$ ipython --no-banner

In [1]: import numpy as np

In [2]: import numpy.linalg as la

In [3]: np.set_printoptions(precision=2, suppress=True, linewidth=100)

In [4]: rd = lambda a: np.round(a, 2) + 0

In [5]: X = np.load("arr.npy")

In [6]: X
Out[6]: 
array([[9, 9, 9, 9],
       [9, 9, 9, 9],
       [9, 9, 9, 9],
       [9, 9, 9, 9]])

In [7]: # rows and columns are dependent

In [8]: left, sig, vt = la.svd(X)

In [9]: vecs = vt[:(sig > 1e-8).sum()]

In [10]: rng = np.random.default_rng(423)

In [11]: x0 = X[0] + 3 * X[3] + rng.integers(2) * np.eye(4)[1]

In [12]: x0
Out[12]: array([36., 37., 36., 36.])

In [13]: rd(vecs.T @ vecs)
Out[13]: 
array([[0.25, 0.25, 0.25, 0.25],
       [0.25, 0.25, 0.25, 0.25],
       [0.25, 0.25, 0.25, 0.25],
       [0.25, 0.25, 0.25, 0.25]])

In [14]: np.allclose(vecs.T @ vecs @ x0, x0)
Out[14]: False

In [15]: rd(np.diag(vecs.T @ vecs))
Out[15]: array([0.25, 0.25, 0.25, 0.25])

In [16]: rd(la.norm(x0 - vecs.T @ vecs @ x0))
Out[16]: np.float64(0.87)

In [17]: la.matrix_rank(np.vstack([X, x0]))
Out[17]: np.int64(2)

In [18]: m1 = np.loadtxt("test2.csv", delimiter=",")

In [19]: m1
Out[19]: 
array([[1., 0., 0., 0.],
       [0., 1., 0., 0.],
       [0., 0., 1., 0.],
       [0., 0., 0., 1.]])

In [20]: # triangular: eigenvalues sit on the diagonal

In [21]: u, r1 = m1[1], m1[2]

In [22]: u @ u
Out[22]: np.float64(1.0)

In [23]: p = (u @ r1) / (u @ u) * u

In [24]: (r1 - p) @ u
Out[24]: np.float64(0.0)

In [25]: r1 - p
Out[25]: array([0., 0., 1., 0.])

In [26]: p
Out[26]: array([0., 0., 0., 0.])

In [27]: rd(la.norm(u + r1) ** 2 + la.norm(u - r1) ** 2)
Out[27]: np.float64(4.0)

In [28]: lab = rng.permutation(4)

In [29]: M2 = m1[:, lab] * rng.choice([-1, 1], 4)

In [30]: M2
Out[30]: 
array([[ 0.,  1., -0.,  0.],
       [ 1.,  0., -0.,  0.],
       [ 0.,  0., -1.,  0.],
       [ 0.,  0., -0.,  1.]])

In [31]: left, _, vt = la.svd(m1.T @ M2)

In [32]: left @ vt
Out[32]: 
array([[ 0.,  1.,  0.,  0.],
       [ 1.,  0.,  0.,  0.],
       [ 0.,  0., -1.,  0.],
       [ 0.,  0.,  0.,  1.]])

In [33]: rd(la.lstsq(m1, M2)[0])
Out[33]: 
array([[ 0.,  1.,  0.,  0.],
       [ 1.,  0.,  0.,  0.],
       [ 0.,  0., -1.,  0.],
       [ 0.,  0.,  0.,  1.]])

In [34]: rd(la.norm(M2, axis=0))
Out[34]: array([1., 1., 1., 1.])

In [35]: M2[:, 0] @ M2[:, 2]
Out[35]: np.float64(0.0)

In [36]: rd(la.pinv(M2))
Out[36]: 
array([[ 0.,  1.,  0.,  0.],
       [ 1.,  0.,  0.,  0.],
       [ 0.,  0., -1.,  0.],
       [ 0.,  0.,  0.,  1.]])

In [37]: M2 @ M2.T
Out[37]: 
array([[1., 0., 0., 0.],
       [0., 1., 0., 0.],
       [0., 0., 1., 0.],
       [0., 0., 0., 1.]])

In [38]: rd(la.det(m1[::-1]))
Out[38]: np.float64(1.0)

In [39]: np.einsum("ii->", m1)
Out[39]: np.float64(4.0)

In [40]: feats = np.load("case11.npy")

In [41]: feats
Out[41]: 
array([[2, 0, 0],
       [0, 0, 0],
       [1, 3, 3]])

In [42]: # column 2 repeats column 1

In [43]: [round(float(x), 2) for x in la.svd(feats, compute_uv=False)[:3]]
Out[43]: [4.39, 1.93, 0.0]

In [44]: la.cond(feats) > 100
Out[44]: np.True_

In [45]: np.prod(np.diag(feats)), rd(la.det(feats))
Out[45]: (np.int64(0), np.float64(0.0))

In [46]: feats @ feats
Out[46]: 
array([[4, 0, 0],
       [0, 0, 0],
       [5, 9, 9]])

In [47]: la.matrix_rank(feats - feats[0, 0] * np.eye(3))
Out[47]: np.int64(2)

In [48]: W = np.array([[2, 1, -1, -3, 0], [0, 0, 2, -3, -3], [1, 2, -1, 3, 0]])

In [49]: coef = np.array([6, 5, 7, 1, 5])

In [50]: act = np.maximum(feats @ W + coef, 0)

In [51]: act
Out[51]: 
array([[10,  7,  5,  0,  5],
       [ 6,  5,  7,  1,  5],
       [11, 12,  9,  0,  0]])

In [52]: (act > 0).astype(int)
Out[52]: 
array([[1, 1, 1, 0, 1],
       [1, 1, 1, 1, 1],
       [1, 1, 1, 0, 0]])

In [53]: la.matrix_rank(act)
Out[53]: np.int64(3)

In [54]: rd((act > 0).mean(axis=0))
Out[54]: array([1.  , 1.  , 1.  , 0.33, 0.67])

In [55]: Z = np.array([[1, 1, 0], [0, 1, 1], [0, 0, 1], [1, 2, 0], [1, 2, 0]])

In [56]: act @ Z
Out[56]: 
array([[15, 27, 12],
       [12, 23, 12],
       [11, 23, 21]])

In [57]: (act @ Z).round(6).argmax(axis=1)
Out[57]: array([1, 1, 1])

In [58]: np.poly(feats)
Out[58]: array([ 1., -5.,  6.,  0.])

In [59]: rd(la.eigvals(feats).sum().real)
Out[59]: np.float64(5.0)

In [60]: rd(la.det(2 * feats)), rd(la.det(feats))
Out[60]: (np.float64(0.0), np.float64(0.0))

In [61]: rd(la.eigvals(feats))
Out[61]: array([3., 2., 0.])

In [62]: rd(la.det(feats.T))
Out[62]: np.float64(0.0)

In [63]: np.einsum("ii->", feats)
Out[63]: np.int64(5)

In [64]: rd(la.det(feats[::-1]))
Out[64]: np.float64(0.0)

In [65]: t = np.radians(90)

In [66]: Rm = np.eye(3)

In [67]: Rm[1, 1] = Rm[2, 2] = np.cos(t)

In [68]: Rm[1, 2], Rm[2, 1] = -np.sin(t), np.sin(t)

In [69]: rd(Rm)
Out[69]: 
array([[ 1.,  0.,  0.],
       [ 0.,  0., -1.],
       [ 0.,  1.,  0.]])

In [70]: M2 = feats @ Rm.T

In [71]: np.allclose(feats @ feats.T, M2 @ M2.T)
Out[71]: True

In [72]: M2
Out[72]: 
array([[ 2.,  0.,  0.],
       [ 0.,  0.,  0.],
       [ 1., -3.,  3.]])

In [73]: rd(la.det(Rm)), np.trace(Rm)
Out[73]: (np.float64(1.0), np.float64(1.0))

In [74]: lab = rng.integers(0, 3, 3)

In [75]: mat = np.array([[3, 2, 0], [3, 1, 3], [3, 1, 3]]) * (lab[:, None] == lab)

In [76]: mat
Out[76]: 
array([[3, 0, 0],
       [0, 1, 0],
       [0, 0, 3]])

In [77]: x0 = np.array([-3, 0, 0])

In [78]: h1 = np.maximum(mat @ x0, 0)

In [79]: mat.T @ h1
Out[79]: array([0, 0, 0])

In [80]: np.flatnonzero(h1 > 1e-9)
Out[80]: array([], dtype=int64)

In [81]: rd(np.poly(X))
Out[81]: array([  1., -36.,   0.,   0.,   0.])

In [82]: np.kron(np.eye(2, dtype=int), X)
Out[82]: 
array([[9, 9, 9, 9, 0, 0, 0, 0],
       [9, 9, 9, 9, 0, 0, 0, 0],
       [9, 9, 9, 9, 0, 0, 0, 0],
       [9, 9, 9, 9, 0, 0, 0, 0],
       [0, 0, 0, 0, 9, 9, 9, 9],
       [0, 0, 0, 0, 9, 9, 9, 9],
       [0, 0, 0, 0, 9, 9, 9, 9],
       [0, 0, 0, 0, 9, 9, 9, 9]])

In [83]: rd(la.eigvals(X))
Out[83]: array([ 0., 36.,  0.,  0.])

In [84]: Q, vecs = la.qr(mat[:, :1])[0], la.qr(mat[:, 1:])[0]

In [85]: sig = la.svd(Q.T @ vecs, compute_uv=False)

In [86]: (sig > 0.9).sum()
Out[86]: np.int64(0)

In [87]: np.degrees(np.arccos(sig.clip(0, 1)))
Out[87]: array([90.])

In [88]: M2 = mat / la.norm(mat, axis=1, keepdims=True)

In [89]: G = M2 @ M2.T

In [90]: (G - 2 * np.eye(3)).round(6).argmax(axis=1)
Out[90]: array([1, 0, 0])

In [91]: (np.abs(G) > 0.9).astype(int)
Out[91]: 
array([[1, 0, 0],
       [0, 1, 0],
       [0, 0, 1]])

In [92]: (mat != 0).astype(int)
Out[92]: 
array([[1, 0, 0],
       [0, 1, 0],
       [0, 0, 1]])

In [93]: (la.matrix_power((mat != 0) + (mat.T != 0) + np.eye(3), 3) > 0).astype(int)
Out[93]: 
array([[1, 0, 0],
       [0, 1, 0],
       [0, 0, 1]])

In [94]: A = np.loadtxt("m.csv", delimiter=",")

In [95]: A
Out[95]: 
array([[ 2.77,  1.77,  2.03],
       [-0.05,  0.18, -2.99],
       [ 2.39, -3.14, -0.99],
       [ 2.05,  2.05,  1.1 ],
       [ 3.7 ,  0.37,  2.73],
       [ 2.52,  0.51,  1.04],
       [ 0.78, -2.96, -3.3 ],
       [ 2.44, -1.72, -0.21],
       [ 3.83,  0.64,  3.07],
       [ 2.85, -1.32,  0.61],
       [ 1.24, -0.07, -1.18],
       [ 1.94,  1.58,  0.69],
       [ 1.66, -1.42, -1.22],
       [ 2.24,  1.01,  0.86],
       [ 2.32,  0.32,  0.65],
       [ 1.36,  0.17, -0.88],
       [ 2.  ,  0.06,  0.03],
       [ 0.92, -3.15, -3.19],
       [ 0.41, -2.75, -3.76],
       [ 2.77,  1.9 ,  2.11]])

In [96]: Q, vecs = la.qr(A[:, :1])[0], la.qr(A[:, 1:])[0]

In [97]: sig = la.svd(Q.T @ vecs, compute_uv=False)

In [98]: rd(np.degrees(np.arccos(sig.clip(0, 1))))
Out[98]: array([61.4])

In [99]: rd(la.norm(Q @ Q.T - vecs @ vecs.T, 2))
Out[99]: np.float64(1.0)

In [100]: Ac = A - A.mean(axis=0)

In [101]: vecs = la.svd(Ac)[2][:2]

In [102]: M2 = Ac - Ac @ vecs.T @ vecs

In [103]: rd(np.cov(Ac @ vecs.T, rowvar=False))
Out[103]: 
array([[6.81, 0.  ],
       [0.  , 1.3 ]])

In [104]: rd(la.norm(M2) / la.norm(Ac))
Out[104]: np.float64(0.0)

In [105]: rd(np.diag(vecs.T @ vecs))
Out[105]: array([0.36, 0.93, 0.71])

In [106]: rd(M2.std(axis=0))
Out[106]: array([0., 0., 0.])

In [107]: rd((Ac @ vecs.T).std(axis=0))
Out[107]: array([2.54, 1.11])

In [108]: D = la.norm(A[:, None] - A[None], axis=-1)

In [109]: D.shape
Out[109]: (20, 20)

In [110]: D.mean(axis=1).argmax()
Out[110]: np.int64(18)

In [111]: la.matrix_rank(D ** 2)
Out[111]: np.int64(5)

In [112]: K = rng.normal(size=(16, 3))

In [113]: K = 5 * K / la.norm(K, axis=1, keepdims=True)

In [114]: rd(K)
Out[114]: 
array([[ 4.06,  1.37, -2.58],
       [-3.93, -2.9 , -1.09],
       [ 2.5 ,  0.06, -4.33],
       [-1.83, -3.62, -2.93],
       [ 4.65, -0.81,  1.66],
       [ 2.01, -3.85, -2.49],
       [-4.56,  1.71, -1.11],
       [ 1.31,  1.53,  4.58],
       [ 4.3 , -0.7 , -2.45],
       [ 2.92, -0.59, -4.02],
       [ 0.26,  4.96,  0.56],
       [-0.36, -4.24, -2.62],
       [ 0.78,  0.71,  4.89],
       [ 4.72, -0.02, -1.66],
       [-0.84, -3.87,  3.05],
       [-2.3 ,  3.7 ,  2.45]])

In [115]: M2 = K / np.sqrt((K ** 2).mean(axis=1, keepdims=True))

In [116]: rd(M2[14])
Out[116]: array([-0.29, -1.34,  1.06])

In [117]: rd(la.norm(M2, axis=1))
Out[117]: 
array([1.73, 1.73, 1.73, 1.73, 1.73, 1.73, 1.73, 1.73, 1.73, 1.73, 1.73, 1.73, 1.73, 1.73, 1.73,
       1.73])
